% ipython --no-banner

In [1]: import numpy as np

In [2]: from numpy import linalg as LA

In [3]: np.set_printoptions(precision=2, suppress=True, linewidth=140, legacy="1.25")

In [4]: def rnd(a):
   ...:     return np.round(a, 2) + 0
   ...: 

In [5]: J = np.load("mat.npy")

In [6]: print(J)
[[ 0  0  0  0  0  0  0  0  1]
 [ 0  0  0  0  0  0  1  0  0]
 [ 0 -3  0  0  0  0  0  0  0]
 [ 0  0  1  0  0  0  0  0  0]
 [ 0  0  0  0  0 -1  0  0  0]
 [ 2  0  0  0  0  0  0  0  0]
 [ 0  0  0  0  0  0  0  3  0]
 [ 0  0  0  0  1  0  0  0  0]
 [ 0  0  0 -1  0  0  0  0  0]]

In [7]: print(rnd(LA.svd(J, compute_uv=False)))
[3. 3. 2. 1. 1. 1. 1. 1. 1.]

In [8]: print(rnd(LA.pinv(J)))
[[ 0.    0.    0.    0.    0.    0.5   0.    0.    0.  ]
 [ 0.    0.   -0.33  0.    0.    0.    0.    0.    0.  ]
 [ 0.    0.    0.    1.    0.    0.    0.    0.    0.  ]
 [ 0.    0.    0.    0.    0.    0.    0.    0.   -1.  ]
 [ 0.    0.    0.    0.    0.    0.    0.    1.    0.  ]
 [ 0.    0.    0.    0.   -1.    0.    0.    0.    0.  ]
 [ 0.    1.    0.    0.    0.    0.    0.    0.    0.  ]
 [ 0.    0.    0.    0.    0.    0.    0.33  0.    0.  ]
 [ 1.    0.    0.    0.    0.    0.    0.    0.    0.  ]]

In [9]: print(J.T @ J)
[[4 0 0 0 0 0 0 0 0]
 [0 9 0 0 0 0 0 0 0]
 [0 0 1 0 0 0 0 0 0]
 [0 0 0 1 0 0 0 0 0]
 [0 0 0 0 1 0 0 0 0]
 [0 0 0 0 0 1 0 0 0]
 [0 0 0 0 0 0 1 0 0]
 [0 0 0 0 0 0 0 9 0]
 [0 0 0 0 0 0 0 0 1]]

In [10]: print(J[:, 5] @ J[:, 8])
0

In [11]: print(rnd(LA.norm(J, axis=0)))
[2. 3. 1. 1. 1. 1. 1. 3. 1.]

In [12]: other = np.array([[3, 1], [1, 0]])

In [13]: W0 = np.tile(other, (2, 2))

In [14]: print(W0)
[[3 1 3 1]
 [1 0 1 0]
 [3 1 3 1]
 [1 0 1 0]]

In [15]: proj = np.triu(np.array([[0, 2, -2, 1], [0, 0, -3, 1], [3, 0, 1, 0], [0, -2, -2, 2]]), 1) + np.eye(4)

In [16]: other = proj @ W0 @ LA.inv(proj)

In [17]: print(rnd(LA.det(other)))
0.0

In [18]: print(np.trace(other), np.trace(W0))
6.0 6

In [19]: print(rnd(np.trace(LA.pinv(W0) @ W0)))
2.0

In [20]: print(np.abs(np.diag(LA.qr(W0)[1])) > 1e-9)
[ True  True False False]

In [21]: print(np.allclose(W0[:-1].T @ LA.lstsq(W0[:-1].T, W0[-1])[0], W0[-1]))
True

In [22]: print(np.unique(W0.round(6), axis=0).shape)
(2, 4)

In [23]: print(rnd(W0 @ LA.pinv(W0) @ W0))
[[3. 1. 3. 1.]
 [1. 0. 1. 0.]
 [3. 1. 3. 1.]
 [1. 0. 1. 0.]]

In [24]: rng = np.random.default_rng(14)

In [25]: lab = rng.permutation(4)

In [26]: print(lab)
[0 3 2 1]

In [27]: other = W0[lab][:, lab]

In [28]: print(rnd(LA.det(other)), rnd(LA.det(W0[lab])))
0.0 0.0

In [29]: print(other)
[[3 1 3 1]
 [1 0 1 0]
 [3 1 3 1]
 [1 0 1 0]]

In [30]: print(np.allclose(other, W0))
True

In [31]: print(np.diag(other))
[3 0 3 0]

In [32]: print(np.trace(other))
6

In [33]: K = np.load("a.npy")

In [34]: print(K)
[[ 7. -1. -3.  2.]
 [ 2.  1. -4.  0.]
 [-2.  7.  8.  4.]
 [-2.  7.  4.  8.]]

In [35]: print(np.einsum("ij,ji->", K, K))
154.0

In [36]: print(rnd(np.poly(K)))
[   1.  -24.  211. -804. 1120.]

In [37]: print(rnd(LA.eigvals(K)))
[7. 5. 4. 8.]

In [38]: vec = np.array([-2, -5, 4, -2])

In [39]: target = K @ vec

In [40]: c, lr = np.zeros(4), 1 / LA.norm(K, 2) ** 2

In [41]: for i in range(300):
    ...:     c -= lr * K.T @ (K @ c - target)
    ...:     if i % 50 == 0: print(i, round(LA.norm(K @ c - target), 2))
    ...: 
0 33.95
50 2.97
100 1.14
150 0.45
200 0.18
250 0.07

In [42]: print(rnd(LA.cond(K)))
7.35

In [43]: data = np.load("x.npy")

In [44]: print(data)
[[ 1  1  1  1  1  1  1  1]
 [ 1 -1 -1  1 -1  1  1 -1]
 [ 1  1 -1 -1 -1 -1  1  1]
 [ 1  1 -1 -1  1  1 -1 -1]]

In [45]: other = np.array([[-2, 1],
    ...:     [2, -1],
    ...:     [2, -2],
    ...:     [1, -1],
    ...:     [1, -2],
    ...:     [-1, -2],
    ...:     [0, 1],
    ...:     [1, 0]])

In [46]: print(np.einsum("ik,kj->ji", data, other))
[[ 4 -8 -2 -4]
 [-6  4  8 -2]]

In [47]: print(LA.matrix_rank(data @ other))
2

In [48]: print(data @ other)
[[ 4 -6]
 [-8  4]
 [-2  8]
 [-4 -2]]

In [49]: print(np.einsum("ij->j", data))
[ 4  2 -2  0  0  2  2  0]

In [50]: print(other.T @ data.T)
[[ 4 -8 -2 -4]
 [-6  4  8 -2]]

In [51]: vec = np.array([2, 0, 0, 1, 2, 0, 0, 1])

In [52]: h = np.maximum(data @ vec, 0)

In [53]: print(np.flatnonzero(h > 1e-9))
[0 3]

In [54]: print(np.maximum(data @ vec, 0) - np.maximum(-data @ vec, 0))
[6 0 0 2]

In [55]: print(h)
[6 0 0 2]

In [56]: print(data * (h > 1e-9)[:, None])
[[ 1  1  1  1  1  1  1  1]
 [ 0  0  0  0  0  0  0  0]
 [ 0  0  0  0  0  0  0  0]
 [ 1  1 -1 -1  1  1 -1 -1]]

In [57]: print(data.T @ h)
[8 8 4 4 8 8 4 4]

In [58]: W = np.array([[8, 3, 6, 7],
    ...:     [0, 9, 7, 5],
    ...:     [8, 8, 5, 0],
    ...:     [5, 0, 1, 6],
    ...:     [7, 9, 1, 1],
    ...:     [8, 2, 7, 2],
    ...:     [9, 6, 3, 1],
    ...:     [9, 5, 4, 4]])

In [59]: c = np.array([-3, 2, 1, -1])

In [60]: H = np.maximum(data @ W + c, 0)

In [61]: print(LA.matrix_rank(H))
4

In [62]: print((H > 0).mean(axis=0))
[0.5  0.75 1.   1.  ]

In [63]: C = np.array([[1, 1, 1], [-2, 3, -1], [0, 2, -2], [0, -1, -3]])

In [64]: print((H @ C).round(6).argmax(axis=1))
[1 0 1 1]

In [65]: print(W @ C)
[[  2  22 -28]
 [-18  36 -38]
 [ -8  42 -10]
 [  5   1 -15]
 [-11  35  -7]
 [  4  26 -14]
 [ -3  32  -6]
 [ -1  28 -16]]
